In [1]: import numpy as np

In [2]: np.set_printoptions(suppress=True, linewidth=100)

In [3]: M2 = np.array([[-1, 5, -4, 2, -4, -3, 0, 4, 0],
   ...:     [4, 0, -4, 1, -2, 1, 3, -2, -4],
   ...:     [1, -3, -4, 0, 4, 4, 5, 1, 3],
   ...:     [0, 4, -4, 2, -2, 3, 5, -5, 1],
   ...:     [4, -5, 5, 0, 4, 2, 3, -2, -4],
   ...:     [3, -4, 0, -2, 1, 3, 1, -5, 2],
   ...:     [-3, 5, -2, -2, -5, 1, 1, -5, -3],
   ...:     [4, 0, 2, 2, 4, -2, 2, -1, 4],
   ...:     [2, -5, 1, 1, 1, -3, 0, 4, 4]])

In [4]: M2[-1] = M2[0]

In [5]: F = M2 + 0.02 * np.eye(9)

In [6]: F
Out[6]: 
array([[-0.98,  5.  , -4.  ,  2.  , -4.  , -3.  ,  0.  ,  4.  ,  0.  ],
       [ 4.  ,  0.02, -4.  ,  1.  , -2.  ,  1.  ,  3.  , -2.  , -4.  ],
       [ 1.  , -3.  , -3.98,  0.  ,  4.  ,  4.  ,  5.  ,  1.  ,  3.  ],
       [ 0.  ,  4.  , -4.  ,  2.02, -2.  ,  3.  ,  5.  , -5.  ,  1.  ],
       [ 4.  , -5.  ,  5.  ,  0.  ,  4.02,  2.  ,  3.  , -2.  , -4.  ],
       [ 3.  , -4.  ,  0.  , -2.  ,  1.  ,  3.02,  1.  , -5.  ,  2.  ],
       [-3.  ,  5.  , -2.  , -2.  , -5.  ,  1.  ,  1.02, -5.  , -3.  ],
       [ 4.  ,  0.  ,  2.  ,  2.  ,  4.  , -2.  ,  2.  , -0.98,  4.  ],
       [-1.  ,  5.  , -4.  ,  2.  , -4.  , -3.  ,  0.  ,  4.  ,  0.02]])

In [7]: blk = np.stack([F, 3 * F, F[::-1]])

In [8]: (blk @ F.T).shape
Out[8]: (3, 9, 9)

In [9]: np.linalg.matrix_rank(blk.reshape(3, -1))
Out[9]: np.int64(2)

In [10]: blk.shape
Out[10]: (3, 9, 9)

In [11]: np.linalg.matrix_rank(blk)
Out[11]: array([9, 9, 9])

In [12]: np.round(np.linalg.norm(blk, axis=(1, 2)), 2)
Out[12]: array([28.04, 84.12, 28.04])

In [13]: sv = 10 * 0.9 ** np.arange(3)

In [14]: Q, _ = np.linalg.qr(np.array([[0.7, -1.0, -1.0], [0.3, 0.9, 0.1], [0.3, 0.0, -0.8]]))

In [15]: rng = np.random.default_rng(16)

In [16]: data = rng.normal(size=(31, 3)) * sv @ Q

In [17]: data.round(2)
Out[17]: 
array([[ -0.08,  -8.96,   7.63],
       [-13.67,  -9.36, -10.45],
       [  0.78,   7.12, -11.06],
       [  8.29,  -3.06,  -5.29],
       [ -3.75, -10.46,   1.77],
       [ -5.51,   0.03,  -3.75],
       [ 17.18, -14.28,  -8.86],
       [ -1.9 ,   1.65,   0.73],
       [ -3.73,   2.64,   6.91],
       [ 13.4 ,  -9.87, -11.26],
       [ -9.58,   8.84,   0.98],
       [ -4.83,  24.27,  -0.59],
       [-11.9 ,  -6.3 ,   6.17],
       [ -7.2 ,  -1.52,  -2.19],
       [ -5.45,  -0.63,   6.47],
       [ -8.37,  -6.64,   9.8 ],
       [ -8.57,   8.07,  -2.97],
       [  1.27,  10.67, -13.85],
       [  7.5 ,  -8.51,  -0.31],
       [  3.71,  -6.19,  -8.85],
       [-18.48,  10.29,  -8.5 ],
       [-12.35,  18.33,  -6.22],
       [  4.94,   7.65,   0.27],
       [ -5.4 ,   1.31,  -2.36],
       [-19.32, -12.55,   3.96],
       [ 11.08, -21.17,   7.69],
       [  1.1 ,  10.19,  -1.83],
       [  2.72,   8.57,  13.44],
       [ -4.76,   5.26,  -9.38],
       [-16.78,  -0.44,   2.61],
       [ -3.91, -20.71,  -6.3 ]])

In [18]: Z = data[[9, 15]].astype(float)

In [19]: for _ in range(6):
    ...:     labels = np.linalg.norm(data[:, None] - Z, axis=-1).argmin(axis=1)
    ...:     Z = np.array([data[labels == j].mean(axis=0) for j in range(2)])
    ...: 

In [20]: labels
Out[20]: array([0, 1, 1, 0, 0, 1, 0, 1, 1, 0, 1, 1, 1, 1, 1, 1, 1, 1, 0, 0, 1, 1, 1, 1, 1, 0, 1, 1, 1, 1, 0])

In [21]: np.bincount(labels)
Out[21]: array([ 9, 22])
